% python3 -q
>>> import numpy as np
>>> from numpy import linalg as LA
>>> np.set_printoptions(precision=2, suppress=True, linewidth=140, floatmode="fixed")
>>> data = np.array([[0, 1, 0], [1, 0, 0], [0, 0, 0]])
>>> U, sv, vt = LA.svd(data)
>>> evecs = vt[:(sv > 1e-8).sum()]
>>> rng = np.random.default_rng(8704)
>>> vec = data[1] + 3 * data[0] + rng.integers(2) * np.eye(3)[0]
>>> vec
array([1.00, 3.00, 0.00])
>>> np.allclose(evecs.T @ evecs @ vec, vec)
True
>>> np.round(LA.norm(vec - evecs.T @ evecs @ vec), 2)
np.float64(0.0)
>>> LA.matrix_rank(np.vstack([data, vec]))
np.int64(2)
>>> W2 = np.array([[-1, -1, -1], [0, -1, -1], [3, -1, 2]])
>>> J = (rng.random((27, 3)) < 0.25) @ W2
>>> J
array([[ 0,  0,  0],
       [ 0,  0,  0],
       [ 0,  0,  0],
       [ 0,  0,  0],
       [ 0, -1, -1],
       [ 0,  0,  0],
       [ 2, -3,  0],
       [ 0, -1, -1],
       [ 0, -1, -1],
       [ 0,  0,  0],
       [-1, -1, -1],
       [ 0, -1, -1],
       [ 3, -2,  1],
       [ 0,  0,  0],
       [ 0,  0,  0],
       [ 0,  0,  0],
       [ 0,  0,  0],
       [-1, -1, -1],
       [ 2, -2,  1],
       [-1, -2, -2],
       [-1, -1, -1],
       [ 0, -1, -1],
       [-1, -1, -1],
       [ 3, -1,  2],
       [ 0,  0,  0],
       [ 0,  0,  0],
       [ 0, -1, -1]])
>>> # rows 0 and 1 are equal
>>> P = J @ LA.solve(J.T @ J, J.T)
>>> np.trace(P)
np.float64(3.0)
>>> np.allclose(P @ P, P)
True
>>> np.round(P @ J[:, 2], 2) + 0
array([ 0.00,  0.00,  0.00,  0.00, -1.00,  0.00,  0.00, -1.00, -1.00,  0.00, -1.00, -1.00,  1.00,  0.00,  0.00,  0.00,  0.00, -1.00,  1.00,
       -2.00, -1.00, -1.00, -1.00,  2.00,  0.00,  0.00, -1.00])
>>> np.round(LA.eigvalsh(P), 2) + 0
array([0.00, 0.00, 0.00, 0.00, 0.00, 0.00, 0.00, 0.00, 0.00, 0.00, 0.00, 0.00, 0.00, 0.00, 0.00, 0.00, 0.00, 0.00, 0.00, 0.00, 0.00, 0.00,
       0.00, 0.00, 1.00, 1.00, 1.00])
>>> np.diag(P)
array([0.00, 0.00, 0.00, 0.00, 0.13, 0.00, 0.31, 0.13, 0.13, 0.00, 0.17, 0.13, 0.34, 0.00, 0.00, 0.00, 0.00, 0.17, 0.34, 0.26, 0.17, 0.13,
       0.17, 0.31, 0.00, 0.00, 0.13])
>>> cen = J - J.mean(axis=0)
>>> U, sv, vt = LA.svd(cen, full_matrices=False)
>>> vt[0] * np.sign(vt[0, np.abs(vt[0]).argmax()])
array([ 0.81, -0.23,  0.53])
>>> np.abs(U[:, 0]).argmax()
np.int64(23)
>>> ev, evecs = LA.eigh(data)
>>> np.abs(evecs[:, -1]).round(6).argmax()
np.int64(0)
>>> np.round(evecs @ np.diag(ev) @ evecs.T, 2) + 0
array([[0.00, 1.00, 0.00],
       [1.00, 0.00, 0.00],
       [0.00, 0.00, 0.00]])
>>> np.abs(evecs[:, -1])
array([0.71, 0.71, 0.00])
>>> np.round(evecs.T @ data @ evecs, 2) + 0
array([[-1.00,  0.00,  0.00],
       [ 0.00,  0.00,  0.00],
       [ 0.00,  0.00,  1.00]])
>>> (ev > 1e-8).sum(), (ev < -1e-8).sum()
(np.int64(1), np.int64(1))
>>> lab = rng.permutation(3)
>>> other = J[:, lab] * rng.choice([-1, 1], 3)
>>> other
array([[ 0,  0,  0],
       [ 0,  0,  0],
       [ 0,  0,  0],
       [ 0,  0,  0],
       [ 0,  1, -1],
       [ 0,  0,  0],
       [ 2,  0, -3],
       [ 0,  1, -1],
       [ 0,  1, -1],
       [ 0,  0,  0],
       [-1,  1, -1],
       [ 0,  1, -1],
       [ 3, -1, -2],
       [ 0,  0,  0],
       [ 0,  0,  0],
       [ 0,  0,  0],
       [ 0,  0,  0],
       [-1,  1, -1],
       [ 2, -1, -2],
       [-1,  2, -2],
       [-1,  1, -1],
       [ 0,  1, -1],
       [-1,  1, -1],
       [ 3, -2, -1],
       [ 0,  0,  0],
       [ 0,  0,  0],
       [ 0,  1, -1]])
>>> U, _, vt = LA.svd(J.T @ other)
>>> np.round(LA.lstsq(J, other)[0], 2) + 0
array([[ 1.00,  0.00,  0.00],
       [ 0.00,  0.00,  1.00],
       [ 0.00, -1.00,  0.00]])
>>> W0 = rng.normal(size=(15, 3))
>>> W0 = 10 * W0 / LA.norm(W0, axis=1, keepdims=True)
>>> W0
array([[-8.47,  1.19,  5.19],
       [-7.13, -7.01, -0.02],
       [-0.54,  9.31,  3.62],
       [ 7.76, -6.30, -0.32],
       [-6.31,  1.75, -7.56],
       [ 3.03, -5.34, -7.89],
       [ 8.47,  4.74, -2.42],
       [ 1.40, -6.64,  7.35],
       [ 9.48, -0.60,  3.14],
       [ 2.89, -9.50, -1.20],
       [ 0.47, -1.00,  9.94],
       [ 1.60,  5.03, -8.50],
       [ 8.90,  2.81,  3.58],
       [ 5.48, -7.40,  3.90],
       [ 5.27,  7.65,  3.71]])
>>> th = np.radians(45)
>>> r_ = np.eye(3)
>>> r_[2, 2] = r_[1, 1] = np.cos(th)
>>> r_[2, 1], r_[1, 2] = -np.sin(th), np.sin(th)
>>> r_
array([[ 1.00,  0.00,  0.00],
       [ 0.00,  0.71,  0.71],
       [ 0.00, -0.71,  0.71]])
>>> other = W0 @ r_.T
>>> np.allclose(W0 @ W0.T, other @ other.T)
True
>>> LA.svd(W0, compute_uv=False), LA.svd(other, compute_uv=False)
(array([23.98, 22.57, 20.39]), array([23.98, 22.57, 20.39]))
>>> np.allclose(LA.norm(W0, axis=1), LA.norm(other, axis=1))
True
>>> W2 = W0[[3, 10]].astype(float)
>>> for _ in range(6):
...     lab = LA.norm(W0[:, None] - W2, axis=-1).argmin(axis=1)
...     W2 = np.array([W0[lab == j].mean(axis=0) for j in range(2)])
... 
>>> lab
array([1, 1, 1, 0, 0, 0, 0, 1, 0, 0, 1, 0, 0, 0, 1])
>>> np.abs(W2[1] - W2[0]).argmax()
np.int64(2)
>>> np.bincount(lab)
array([9, 6])
>>> W2
array([[ 4.59, -1.65, -1.92],
       [-1.50,  0.58,  4.96]])
>>> q, r_ = LA.qr(J)
>>> np.abs(np.diag(r_))
array([5.57, 5.15, 1.43])
>>> r_
array([[-5.57,  2.33, -3.05],
       [ 0.00, -5.15, -2.94],
       [ 0.00,  0.00, -1.43]])
>>> round(np.trace(q @ q.T), 2)
np.float64(3.0)
>>> round(abs(r_[0, 0]), 2), round(LA.norm(J[:, 0]), 2)
(np.float64(5.57), np.float64(5.57))
>>> F = np.load("x.npy")
>>> F
array([[ -4, -12,   1,   3],
       [ -4,   0,   1,   0],
       [  0,   0,  -1,  -3],
       [  0,   0,  -1,   0]])
>>> # row 0 dominates
>>> vec = np.array([-3, -1, -3, -2])
>>> target = F @ vec
>>> target
array([15,  9,  9,  3])
>>> LA.solve(F, F[:, 3])
array([-0.00,  0.00, -0.00,  1.00])
>>> LA.solve(F.T, F[1])
array([-0.00,  1.00, -0.00, -0.00])
>>> LA.solve(F, target)
array([-3.00, -1.00, -3.00, -2.00])
>>> A = np.loadtxt("out7.csv", delimiter=",")
>>> A
array([[ 0.27, -0.14,  0.14, -0.39],
       [-0.14,  0.08, -0.08,  0.21],
       [ 0.14, -0.08,  0.08, -0.21],
       [-0.39,  0.21, -0.21,  0.57]])
>>> # equal to its transpose
>>> other = A / LA.norm(A, axis=1, keepdims=True)
>>> cov = other @ other.T
>>> (np.abs(cov) > 0.9).astype(int)
array([[1, 1, 1, 1],
       [1, 1, 1, 1],
       [1, 1, 1, 1],
       [1, 1, 1, 1]])
>>> np.degrees(np.arccos(np.clip(cov[2, 3], -1, 1)))
np.float64(180.0)
>>> LA.norm(other, axis=1)
array([1.00, 1.00, 1.00, 1.00])
>>> cov
array([[ 1.00, -1.00,  1.00, -1.00],
       [-1.00,  1.00, -1.00,  1.00],
       [ 1.00, -1.00,  1.00, -1.00],
       [-1.00,  1.00, -1.00,  1.00]])
>>> W2 = 20 * np.array([[-0.8, 1.6, 1.7], [1.1, 0.7, 0.4], [-1.5, -0.1, -0.6]])
>>> lab = rng.integers(0, 3, 23)
>>> K = W2[lab] + rng.normal(size=(23, 3))
>>> K
array([[-16.44,  30.76,  32.36],
       [-17.09,  32.40,  34.62],
       [ 23.12,  13.41,  10.15],
       [-13.91,  32.59,  33.49],
       [-30.81,  -3.26, -11.22],
       [ 22.62,  14.26,   9.11],
       [ 22.54,  13.44,   9.17],
       [-30.55,  -1.52, -12.30],
       [ 22.22,  15.30,   7.01],
       [-30.07,   0.19, -13.50],
       [-30.28,  -3.20, -13.01],
       [-28.93,  -1.95, -12.52],
       [-16.26,  33.12,  34.30],
       [-13.96,  32.64,  34.84],
       [-14.19,  33.44,  35.07],
       [ 23.02,  14.60,   7.10],
       [-15.23,  33.73,  34.01],
       [ 23.81,  13.05,   9.28],
       [ 21.80,  13.89,   7.34],
       [-17.92,  33.20,  35.26],
       [ 22.21,  13.47,   6.73],
       [ 21.04,  17.62,   9.01],
       [-29.24,  -1.72, -10.31]])
>>> vec = np.array([-1, -3, 2])
>>> target = K @ vec
>>> LA.solve(K.T @ K, K.T @ target)
array([-1.00, -3.00,  2.00])
>>> LA.lstsq(K, target)[0]
array([-1.00, -3.00,  2.00])
>>> target = target + 0.1 * rng.normal(size=23)
>>> target
array([-11.14, -10.83, -43.00, -16.85,  18.18, -47.32, -44.66,  10.54, -54.07,   2.60,  13.97,   9.68, -14.68, -14.35, -16.23, -52.88,
       -17.85, -44.25, -48.79, -11.19, -49.25, -55.87,  13.86])
>>> c, *_ = LA.lstsq(K, target)
>>> c
array([-1.00, -3.00,  2.00])
>>> c.round()
array([-1.00, -3.00,  2.00])
>>> arr = np.load("data.npy")
>>> arr
array([[-2.07,  1.13, -1.07],
       [-0.85, -1.30,  0.15],
       [-1.73,  0.46, -0.73],
       [-1.79,  0.59, -0.79],
       [-1.62,  0.24, -0.62],
       [-1.66,  0.32, -0.66],
       [-2.58,  2.17, -1.58],
       [-1.40, -0.20, -0.40],
       [ 0.63, -4.26,  1.63],
       [-0.25, -2.50,  0.75],
       [ 0.69, -4.38,  1.69],
       [ 1.17, -5.34,  2.17],
       [-0.52, -1.97,  0.48],
       [ 0.90, -4.80,  1.90],
       [-0.44, -2.13,  0.56],
       [-0.22, -2.55,  0.78],
       [-1.53,  0.06, -0.53],
       [-0.75, -1.50,  0.25],
       [-1.01, -0.98, -0.01],
       [-3.05,  3.10, -2.05],
       [-3.30,  3.59, -2.30],
       [ 0.92, -4.85,  1.92],
       [-0.97, -1.07,  0.03],
       [ 0.68, -4.37,  1.68]])
>>> # looks like rank 2
>>> W2 = arr[[6, 5]].astype(float)
>>> for _ in range(3):
...     lab = LA.norm(arr[:, None] - W2, axis=-1).argmin(axis=1)
...     W2 = np.array([arr[lab == j].mean(axis=0) for j in range(2)])
... 
>>> lab
array([0, 1, 0, 0, 0, 0, 0, 1, 1, 1, 1, 1, 1, 1, 1, 1, 0, 1, 1, 0, 0, 1, 1, 1])
>>> np.bincount(lab)
array([ 9, 15])
>>> def softmax(z):
...     e = np.exp(z - z.max(axis=-1, keepdims=True))
...     return e / e.sum(axis=-1, keepdims=True)
... 
>>> softmax(arr[17] + 2)
array([0.24, 0.11, 0.65])
>>> softmax(arr[17])
array([0.24, 0.11, 0.65])
>>> att = arr @ arr.T / np.sqrt(3)
>>> softmax(att).round(6).argmax(axis=1)
array([20, 11, 20, 20, 20, 20, 20, 20, 11, 11, 11, 11, 11, 11, 11, 11, 20, 11, 11, 20, 20, 11, 11, 11])
>>> softmax(att)[17] @ arr
array([ 0.62, -4.24,  1.62])
>>> r = LA.matrix_rank(arr)
>>> r
np.int64(2)
>>> null = LA.svd(arr)[2][r:].T
>>> np.allclose(arr @ null, 0)
True
>>> null @ null.T
array([[ 0.09, -0.09, -0.27],
       [-0.09,  0.09,  0.27],
       [-0.27,  0.27,  0.82]])
>>> [int(LA.matrix_rank(np.delete(arr, i, axis=0))) for i in range(24)]
[2, 2, 2, 2, 2, 2, 2, 2, 2, 2, 2, 2, 2, 2, 2, 2, 2, 2, 2, 2, 2, 2, 2, 2]
>>> [int(LA.matrix_rank(arr[:, :j + 1])) for j in range(3)]
[1, 2, 2]
>>> [int(LA.matrix_rank(arr[:i])) for i in range(1, len(arr) + 1)]
[1, 2, 2, 2, 2, 2, 2, 2, 2, 2, 2, 2, 2, 2, 2, 2, 2, 2, 2, 2, 2, 2, 2, 2]
>>> np.round(arr @ null, 2) + 0
array([[0.00],
       [0.00],
       [0.00],
       [0.00],
       [0.00],
       [0.00],
       [0.00],
       [0.00],
       [0.00],
       [0.00],
       [0.00],
       [0.00],
       [0.00],
       [0.00],
       [0.00],
       [0.00],
       [0.00],
       [0.00],
       [0.00],
       [0.00],
       [0.00],
       [0.00],
       [0.00],
       [0.00]])
>>> null.shape
(3, 1)
>>> LA.matrix_rank(arr.T @ arr), LA.matrix_rank(arr @ arr.T)
(np.int64(2), np.int64(2))
>>> U, sv, vt = LA.svd(arr)
>>> evecs = vt[:(sv > 1e-8).sum()]
>>> vec = arr[4] + 2 * arr[22] + rng.integers(2) * np.eye(3)[2]
>>> vec
array([-3.55, -1.89, -0.55])
>>> np.allclose(evecs.T @ evecs @ vec, vec)
True
>>> round(LA.norm(vec - evecs.T @ evecs @ vec), 2)
np.float64(0.0)
>>> LA.matrix_rank(np.vstack([arr, vec]))
np.int64(2)
>>> np.diag(evecs.T @ evecs)
array([0.91, 0.91, 0.18])
>>> X = np.load("layer3.npy")
>>> X
array([[ 0.26, -0.44],
       [-0.44,  0.74]])
>>> ev, evecs = LA.eigh(X)
>>> (ev > 1e-8).sum(), (ev < -1e-8).sum()
(np.int64(1), np.int64(0))
>>> ev.round(2) + 0
array([0.00, 1.00])
>>> np.round(evecs.T @ evecs, 2) + 0
array([[1.00, 0.00],
       [0.00, 1.00]])
>>> ev.sum(), np.trace(X)
(np.float64(1.0), np.float64(1.0))
>>> vec = np.array([1, 3])
>>> X @ vec
array([-1.06,  1.76])
>>> np.trace(X)
np.float64(1.0)
>>> np.round((vec - X @ vec) @ (X @ vec), 2)
np.float64(0.0)
>>> np.eye(2) - X
array([[0.74, 0.44],
       [0.44, 0.26]])
>>> X @ X @ vec
array([-1.06,  1.76])
>>> LA.eigvalsh(2 * X - np.eye(2))
array([-1.00,  1.00])
